% ipython --no-banner

In [1]: import numpy as np

In [2]: from numpy import linalg as LA

In [3]: np.set_printoptions(suppress=True, linewidth=140)

In [4]: J = np.array([[7, 1, 7, 1, 7, 1],
   ...:     [1, 6, 1, 6, 1, 6],
   ...:     [4, 4, 4, 4, 4, 4],
   ...:     [7, 1, 7, 1, 7, 1],
   ...:     [1, 6, 1, 6, 1, 6],
   ...:     [4, 4, 4, 4, 4, 4]])

In [5]: J
Out[5]: 
array([[7, 1, 7, 1, 7, 1],
       [1, 6, 1, 6, 1, 6],
       [4, 4, 4, 4, 4, 4],
       [7, 1, 7, 1, 7, 1],
       [1, 6, 1, 6, 1, 6],
       [4, 4, 4, 4, 4, 4]])

In [6]: rng = np.random.default_rng(6852)

In [7]: labels = rng.permutation(6)

In [8]: labels
Out[8]: array([2, 5, 0, 3, 1, 4])

In [9]: other = J[labels][:, labels]

In [10]: np.trace(other)
Out[10]: np.int64(23)

In [11]: print(round(LA.det(other), 1), round(LA.det(J[labels]), 1))
0.0 0.0

In [12]: np.round(np.sort(np.abs(LA.eigvals(other))), 1) + 0
Out[12]: array([ 0.,  0.,  0.,  0.,  0., 23.])

In [13]: other = J[0, 0] * J[1:] - np.outer(J[1:, 0], J[0])

In [14]: other
Out[14]: 
array([[ 0, 41,  0, 41,  0, 41],
       [ 0, 24,  0, 24,  0, 24],
       [ 0,  0,  0,  0,  0,  0],
       [ 0, 41,  0, 41,  0, 41],
       [ 0, 24,  0, 24,  0, 24]])

In [15]: np.round(J[:, 0] / J[0, 0], 1)
Out[15]: array([1. , 0.1, 0.6, 1. , 0.1, 0.6])

In [16]: np.flatnonzero(~other.round(6).any(axis=1))
Out[16]: array([2])

In [17]: LA.matrix_rank(other), LA.matrix_rank(J)
Out[17]: (np.int64(1), np.int64(2))

In [18]: U, sigma, vt = LA.svd(other)

In [19]: V = vt[:(sigma > 1e-8).sum()]

In [20]: x = other[2] + -2 * other[4] + rng.integers(2) * np.eye(6)[5]

In [21]: x
Out[21]: array([  0., -48.,   0., -48.,   0., -48.])

In [22]: print(round(LA.norm(x - V.T @ V @ x), 1))
0.0

In [23]: print(np.round(V.T @ V, 1))
[[0.  0.  0.  0.  0.  0. ]
 [0.  0.3 0.  0.3 0.  0.3]
 [0.  0.  0.  0.  0.  0. ]
 [0.  0.3 0.  0.3 0.  0.3]
 [0.  0.  0.  0.  0.  0. ]
 [0.  0.3 0.  0.3 0.  0.3]]

In [24]: A = np.array([[-2, 1, 1, 1, -2, 2, 1, -1],
    ...:     [1, -1, 0, 2, 0, -1, 0, -2],
    ...:     [2, 2, 0, 2, 0, -1, -1, -1],
    ...:     [-2, 1, 0, 2, 2, -1, 2, 1],
    ...:     [2, -1, 1, -2, -2, -2, 1, 2],
    ...:     [2, -1, 0, 1, 1, -1, 1, -1],
    ...:     [-2, 2, 0, 2, 2, 2, -2, 2],
    ...:     [2, 1, 1, -2, -2, 0, 1, 0]])

In [25]: print(A)
[[-2  1  1  1 -2  2  1 -1]
 [ 1 -1  0  2  0 -1  0 -2]
 [ 2  2  0  2  0 -1 -1 -1]
 [-2  1  0  2  2 -1  2  1]
 [ 2 -1  1 -2 -2 -2  1  2]
 [ 2 -1  0  1  1 -1  1 -1]
 [-2  2  0  2  2  2 -2  2]
 [ 2  1  1 -2 -2  0  1  0]]

In [26]: labels = rng.permutation(8)

In [27]: labels
Out[27]: array([6, 2, 3, 1, 7, 0, 4, 5])

In [28]: other = A[labels][:, labels]

In [29]: print(other)
[[-2  0  2  2  2 -2  2  2]
 [-1  0  2  2 -1  2  0 -1]
 [ 2  0  2  1  1 -2  2 -1]
 [ 0  0  2 -1 -2  1  0 -1]
 [ 1  1 -2  1  0  2 -2  0]
 [ 1  1  1  1 -1 -2 -2  2]
 [ 1  1 -2 -1  2  2 -2 -2]
 [ 1  0  1 -1 -1  2  1 -1]]

In [30]: np.trace(other)
Out[30]: np.int64(-6)

In [31]: np.round(np.sort(np.abs(LA.eigvals(other))), 1)
Out[31]: array([0.4, 1.4, 1.8, 2.3, 4.3, 4.3, 4.7, 4.7])

In [32]: print(np.allclose(other, A))
False

In [33]: x = np.array([-2, 0, 2, 3, -2, -1, 0, -2])

In [34]: np.einsum("ij,j->i", other, x)
Out[34]: array([  8,  14,   5,   6,  -5,   3, -11,  -1])

In [35]: np.sign((other @ x).round(6))
Out[35]: array([ 1,  1,  1,  1, -1,  1, -1, -1])

In [36]: other @ (2 * x)
Out[36]: array([ 16,  28,  10,  12, -10,   6, -22,  -2])

In [37]: other @ np.eye(8)[7]
Out[37]: array([ 2., -1., -1., -1.,  0.,  2., -2., -1.])

In [38]: def softmax(z):
    ...:     e = np.exp(z - z.max(axis=-1, keepdims=True))
    ...:     return e / e.sum(axis=-1, keepdims=True)
    ...: 

In [39]: np.round(softmax(A[2]), 1) + 0
Out[39]: array([0.3, 0.3, 0. , 0.3, 0. , 0. , 0. , 0. ])

In [40]: np.round(softmax(10 * A[2]), 1) + 0
Out[40]: array([0.3, 0.3, 0. , 0.3, 0. , 0. , 0. , 0. ])

In [41]: att = A @ A.T / np.sqrt(8)

In [42]: softmax(att).round(6).argmax(axis=1)
Out[42]: array([0, 1, 2, 3, 4, 5, 6, 7])

In [43]: np.round(softmax(att)[2] @ A, 1) + 0
Out[43]: array([ 1.9,  1.7,  0. ,  1.9,  0. , -1. , -0.9, -1. ])

In [44]: np.round(softmax(att), 1) + 0
Out[44]: 
array([[1. , 0. , 0. , 0. , 0. , 0. , 0. , 0. ],
       [0. , 0.6, 0.1, 0. , 0. , 0.2, 0. , 0. ],
       [0. , 0.1, 0.9, 0. , 0. , 0. , 0. , 0. ],
       [0. , 0. , 0. , 1. , 0. , 0. , 0. , 0. ],
       [0. , 0. , 0. , 0. , 1. , 0. , 0. , 0. ],
       [0. , 0.3, 0.1, 0. , 0. , 0.6, 0. , 0. ],
       [0. , 0. , 0. , 0. , 0. , 0. , 1. , 0. ],
       [0. , 0. , 0. , 0. , 0.3, 0. , 0. , 0.7]])

In [45]: theta = rng.uniform(0, 2 * np.pi, 19)

In [46]: O, _ = LA.qr(np.array([[-0.6, 1.4],
    ...:     [-0.6, 0.1],
    ...:     [-1.1, 0.7],
    ...:     [0.3, 1.7],
    ...:     [-0.3, -0.2],
    ...:     [-1.5, 0.1]]))

In [47]: M = 10 * np.c_[np.cos(theta), np.sin(theta)] @ O.T

In [48]: M.round(1)
Out[48]: 
array([[-6.2, -1. , -3.9, -6.4,  0.5, -2. ],
       [ 5.7,  2. ,  5.1,  4. ,  0.3,  4.6],
       [-5.8, -0.1, -2.4, -7.7,  1.1,  0.5],
       [ 2.7,  2.9,  5.2, -1.7,  1.5,  7.2],
       [ 4.6,  2.6,  5.5,  1.4,  0.9,  6.2],
       [ 1.8, -2.3, -2.5,  6.6, -1.9, -6.1],
       [ 3.8, -1.5, -0.7,  7.8, -1.8, -4.4],
       [-1.4,  2.4,  2.9, -6.3,  1.9,  6.4],
       [-0.6,  2.6,  3.5, -5.6,  1.9,  6.8],
       [ 1.1,  2.8,  4.5, -3.8,  1.8,  7.3],
       [-4.3, -2.7, -5.5, -0.9, -1. , -6.4],
       [-5.2,  0.6, -1.3, -8. ,  1.4,  2.1],
       [-5. , -2.4, -5.5, -2.3, -0.7, -5.7],
       [ 6.1,  1.6,  4.6,  5.3, -0.1,  3.4],
       [ 1.9,  2.9,  4.9, -2.8,  1.6,  7.3],
       [ 0.4, -2.6, -3.6,  5.4, -1.9, -6.9],
       [ 5.9,  1.8,  4.9,  4.7,  0.1,  4. ],
       [-6. , -0.3, -2.8, -7.5,  0.9, -0.1],
       [-0.8,  2.5,  3.3, -5.7,  1.9,  6.7]])

In [49]: LA.lstsq(M[:-1].T, M[-1])[2]
Out[49]: np.int32(2)

In [50]: np.allclose(M[:-1].T @ LA.lstsq(M[:-1].T, M[-1])[0], M[-1])
Out[50]: True

In [51]: np.round(M @ LA.pinv(M) @ M, 1)
Out[51]: 
array([[-6.2, -1. , -3.9, -6.4,  0.5, -2. ],
       [ 5.7,  2. ,  5.1,  4. ,  0.3,  4.6],
       [-5.8, -0.1, -2.4, -7.7,  1.1,  0.5],
       [ 2.7,  2.9,  5.2, -1.7,  1.5,  7.2],
       [ 4.6,  2.6,  5.5,  1.4,  0.9,  6.2],
       [ 1.8, -2.3, -2.5,  6.6, -1.9, -6.1],
       [ 3.8, -1.5, -0.7,  7.8, -1.8, -4.4],
       [-1.4,  2.4,  2.9, -6.3,  1.9,  6.4],
       [-0.6,  2.6,  3.5, -5.6,  1.9,  6.8],
       [ 1.1,  2.8,  4.5, -3.8,  1.8,  7.3],
       [-4.3, -2.7, -5.5, -0.9, -1. , -6.4],
       [-5.2,  0.6, -1.3, -8. ,  1.4,  2.1],
       [-5. , -2.4, -5.5, -2.3, -0.7, -5.7],
       [ 6.1,  1.6,  4.6,  5.3, -0.1,  3.4],
       [ 1.9,  2.9,  4.9, -2.8,  1.6,  7.3],
       [ 0.4, -2.6, -3.6,  5.4, -1.9, -6.9],
       [ 5.9,  1.8,  4.9,  4.7,  0.1,  4. ],
       [-6. , -0.3, -2.8, -7.5,  0.9, -0.1],
       [-0.8,  2.5,  3.3, -5.7,  1.9,  6.7]])

In [52]: rank = LA.matrix_rank(M)

In [53]: rank
Out[53]: np.int64(2)

In [54]: null = LA.svd(M)[2][rank:].T

In [55]: print([int(LA.matrix_rank(M[:, :j + 1])) for j in range(6)])
[1, 2, 2, 2, 2, 2]

In [56]: [int(LA.matrix_rank(np.delete(M, i, axis=0))) for i in range(19)]
Out[56]: [2, 2, 2, 2, 2, 2, 2, 2, 2, 2, 2, 2, 2, 2, 2, 2, 2, 2, 2]

In [57]: null.shape
Out[57]: (6, 4)

In [58]: np.round(null @ null.T, 1) + 0
Out[58]: 
array([[ 0.6, -0.1, -0.2, -0.4,  0. , -0.1],
       [-0.1,  0.9, -0.1,  0.1,  0. , -0.2],
       [-0.2, -0.1,  0.7, -0.1, -0.1, -0.4],
       [-0.4,  0.1, -0.1,  0.3,  0.1,  0.2],
       [ 0. ,  0. , -0.1,  0.1,  1. , -0.1],
       [-0.1, -0.2, -0.4,  0.2, -0.1,  0.5]])

In [59]: Xs = M - M.mean(axis=0)

In [60]: V = LA.svd(Xs)[2][:2]

In [61]: other = Xs - Xs @ V.T @ V

In [62]: np.round(np.cov(Xs @ V.T, rowvar=False), 1) + 0
Out[62]: 
array([[54.8,  0. ],
       [ 0. , 44.9]])

In [63]: print(LA.norm(other, axis=1).round(6).argmax())
0

In [64]: print(np.round(np.diag(V.T @ V), 1) + 0)
[0.4 0.1 0.3 0.7 0.  0.5]

In [65]: np.round(LA.norm(other) / LA.norm(Xs), 1)
Out[65]: np.float64(0.0)

In [66]: U, sigma, vt = LA.svd(M)

In [67]: np.argmax(sigma[:-1] / (sigma[1:] + 1e-6)) + 1
Out[67]: np.int64(2)

In [68]: sigma.round(1) + 0
Out[68]: array([32.5, 29. ,  0. ,  0. ,  0. ,  0. ])

In [69]: other = U[:, :2] @ np.diag(sigma[:2]) @ vt[:2]

In [70]: np.round(np.abs(M - other).max(), 1)
Out[70]: np.float64(0.0)

In [71]: round(float(LA.norm(M - other) / LA.norm(M)), 1)
Out[71]: 0.0

In [72]: print(LA.matrix_rank(M, rtol=0.05))
2

In [73]: LA.matrix_rank(other)
Out[73]: np.int64(2)

In [74]: dist = LA.norm(M[:, None] - M[None], axis=-1)

In [75]: np.unravel_index(dist.round(6).argmax(), dist.shape)
Out[75]: (np.int64(8), np.int64(15))

In [76]: print(LA.matrix_rank(dist ** 2))
3

In [77]: print(dist.shape)
(19, 19)

In [78]: dist.mean(axis=1).argmax()
Out[78]: np.int64(15)

In [79]: F = np.load("mat.npy")

In [80]: print(F)
[[-2.  1.  1.  1.  1.]
 [ 1. -2.  1.  1.  1.]
 [ 1.  1. -2.  1.  1.]
 [ 1.  1.  1. -2.  1.]
 [ 1.  1.  1.  1. -2.]]

In [81]: x = np.array([4, 0, 1, 0, 1])

In [82]: rhs = F @ x

In [83]: rhs
Out[83]: array([-6.,  6.,  3.,  6.,  3.])

In [84]: np.round(LA.solve(F, rhs + F[:, 4]), 1)
Out[84]: array([ 4., -0.,  1.,  0.,  2.])

In [85]: print(np.round(LA.solve(F.T, F[2]), 1))
[-0. -0.  1.  0. -0.]

In [86]: np.round(LA.solve(F, -1 * rhs), 1)
Out[86]: array([-4., -0., -1.,  0., -1.])

In [87]: ev, V = LA.eigh(F)

In [88]: x = np.array([1, -9, 3, 1, -7])

In [89]: np.abs(F).sum(axis=1).max(), round(np.abs(ev).max(), 1)
Out[89]: (np.float64(6.0), np.float64(3.0))

In [90]: np.round(LA.eigvalsh(F[1:, 1:]), 1)
Out[90]: array([-3., -3., -3.,  1.])

In [91]: round(float(x @ F @ x / (x @ x)), 1), round(float(ev[0]), 1), ev[-1]
Out[91]: (-2.1, -3.0, np.float64(2.0))

In [92]: ev, V = LA.eigh(F)

In [93]: np.round(LA.eigvalsh(F @ F), 1)
Out[93]: array([4., 9., 9., 9., 9.])

In [94]: np.round(V.T @ V, 1) + 0
Out[94]: 
array([[1., 0., 0., 0., 0.],
       [0., 1., 0., 0., 0.],
       [0., 0., 1., 0., 0.],
       [0., 0., 0., 1., 0.],
       [0., 0., 0., 0., 1.]])

In [95]: np.unique(ev.round(6) + 0, return_counts=True)[1]
Out[95]: array([4, 1])

In [96]: ev.round(1)
Out[96]: array([-3., -3., -3., -3.,  2.])

In [97]: O, r_ = LA.qr(F)

In [98]: round(float(abs(r_[0, 0])), 1), round(float(LA.norm(F[:, 0])), 1)
Out[98]: (2.8, 2.8)

In [99]: np.round(O.T @ O, 1) + 0
Out[99]: 
array([[1., 0., 0., 0., 0.],
       [0., 1., 0., 0., 0.],
       [0., 0., 1., 0., 0.],
       [0., 0., 0., 1., 0.],
       [0., 0., 0., 0., 1.]])

In [100]: np.allclose(r_.T @ r_, F.T @ F)
Out[100]: True

In [101]: O.shape, r_.shape
Out[101]: ((5, 5), (5, 5))

In [102]: F.sum(axis=0)
Out[102]: array([2., 2., 2., 2., 2.])

In [103]: np.abs(F).max()
Out[103]: np.float64(2.0)

In [104]: print(np.count_nonzero(F))
25

In [105]: np.diff(F, axis=0)
Out[105]: 
array([[ 3., -3.,  0.,  0.,  0.],
       [ 0.,  3., -3.,  0.,  0.],
       [ 0.,  0.,  3., -3.,  0.],
       [ 0.,  0.,  0.,  3., -3.]])

In [106]: mat = np.load("case4.npy")

In [107]: mat
Out[107]: 
array([[ 3,  0,  0,  0,  0,  0,  0],
       [ 0,  3,  0,  0,  0,  0,  0],
       [ 0,  0,  0,  0,  0,  0,  0],
       [ 0,  0,  0, -2,  0,  0,  0],
       [ 0,  0,  0,  0, -3,  0,  0],
       [ 0,  0,  0,  0,  0, -1,  0],
       [ 0,  0,  0,  0,  0,  0,  2]])

In [108]: print((mat + mat.T) / 2)
[[ 3.  0.  0.  0.  0.  0.  0.]
 [ 0.  3.  0.  0.  0.  0.  0.]
 [ 0.  0.  0.  0.  0.  0.  0.]
 [ 0.  0.  0. -2.  0.  0.  0.]
 [ 0.  0.  0.  0. -3.  0.  0.]
 [ 0.  0.  0.  0.  0. -1.  0.]
 [ 0.  0.  0.  0.  0.  0.  2.]]

In [109]: np.allclose(mat, mat.T)
Out[109]: True

In [110]: mat @ mat
Out[110]: 
array([[9, 0, 0, 0, 0, 0, 0],
       [0, 9, 0, 0, 0, 0, 0],
       [0, 0, 0, 0, 0, 0, 0],
       [0, 0, 0, 4, 0, 0, 0],
       [0, 0, 0, 0, 9, 0, 0],
       [0, 0, 0, 0, 0, 1, 0],
       [0, 0, 0, 0, 0, 0, 4]])
